In [1]: import numpy as np

In [2]: import numpy.linalg as la

In [3]: np.set_printoptions(precision=3, suppress=True, linewidth=200)

In [4]: rd = lambda a: np.round(a, 3) + 0

In [5]: F = np.load("run17.npy")

In [6]: print(rd(F))
[[ -8.564  -3.822  -8.436]
 [ -8.314  -2.572  -8.686]
 [ -9.52   -8.6    -7.48 ]
 [ -9.507  -8.533  -7.493]
 [ -8.127  -1.635  -8.873]
 [ -7.665   0.673  -9.335]
 [-10.006 -11.029  -6.994]
 [-10.15  -11.749  -6.85 ]
 [ -9.003  -6.013  -7.997]
 [-10.008 -11.038  -6.992]
 [-10.139 -11.697  -6.861]
 [ -9.684  -9.419  -7.316]
 [ -9.594  -8.972  -7.406]
 [ -9.729  -9.645  -7.271]
 [ -8.181  -1.906  -8.819]
 [ -9.79   -9.948  -7.21 ]]

In [7]: print(np.argsort(-la.norm(F, axis=0).round(6), kind="stable")[:3])
[0 1 2]

In [8]: print([round(float(x), 3) for x in la.svd(F, compute_uv=False)[:3]])
[56.977, 13.933, 0.0]

In [9]: x = np.array([5, -3, 3])

In [10]: print(rd(F @ np.eye(3)[0]))
[ -8.564  -8.314  -9.52   -9.507  -8.127  -7.665 -10.006 -10.15   -9.003 -10.008 -10.139  -9.684  -9.594  -9.729  -8.181  -9.79 ]

In [11]: print(la.norm(F @ x) <= la.norm(F, 2) * la.norm(x) + 1e-9)
True

In [12]: print((F @ x).argmax())
7

In [13]: W = np.array([[-2, 7, -9, 3, -1, -4],
    ...:     [-1, -9, -2, 0, -4, 1],
    ...:     [0, -2, -1, 4, -5, -9]])

In [14]: c = np.array([2, 1, 4, -4, 2, -1])

In [15]: H = np.maximum(F @ W + c, 0)

In [16]: print((H > 0).astype(int))
[[1 0 1 0 1 1]
 [1 0 1 0 1 1]
 [1 1 1 0 1 1]
 [1 1 1 0 1 1]
 [1 0 1 0 1 1]
 [1 0 1 0 1 1]
 [1 1 1 0 1 1]
 [1 1 1 0 1 1]
 [1 1 1 0 1 1]
 [1 1 1 0 1 1]
 [1 1 1 0 1 1]
 [1 1 1 0 1 1]
 [1 1 1 0 1 1]
 [1 1 1 0 1 1]
 [1 0 1 0 1 1]
 [1 1 1 0 1 1]]

In [17]: cent = np.array([[3, 1], [-3, 0], [1, -2], [-2, -1], [0, -1], [-3, 0]])

In [18]: print(W @ cent)
[[-30  14]
 [ 19   7]
 [ 24   3]]

In [19]: idx = F[:, 0] > np.median(F[:, 0])

In [20]: f = F[idx].mean(axis=0) - F[~idx].mean(axis=0)

In [21]: print(idx.astype(int))
[1 1 1 1 1 1 0 0 1 0 0 0 0 0 1 0]

In [22]: def softmax(z):
    ...:     e = np.exp(z - z.max(axis=-1, keepdims=True))
    ...:     return e / e.sum(axis=-1, keepdims=True)
    ...: 

In [23]: print(rd(softmax(10 * F[10])))
[0. 0. 1.]

In [24]: print(rd(softmax(F[10])))
[0.036 0.008 0.956]

In [25]: S = F @ F.T / np.sqrt(3)

In [26]: print(rd(softmax(S)[10] @ F))
[-10.145 -11.723  -6.855]

In [27]: print(softmax(S).round(6).argmax(axis=1))
[7 7 7 7 7 5 7 7 7 7 7 7 7 7 7 7]
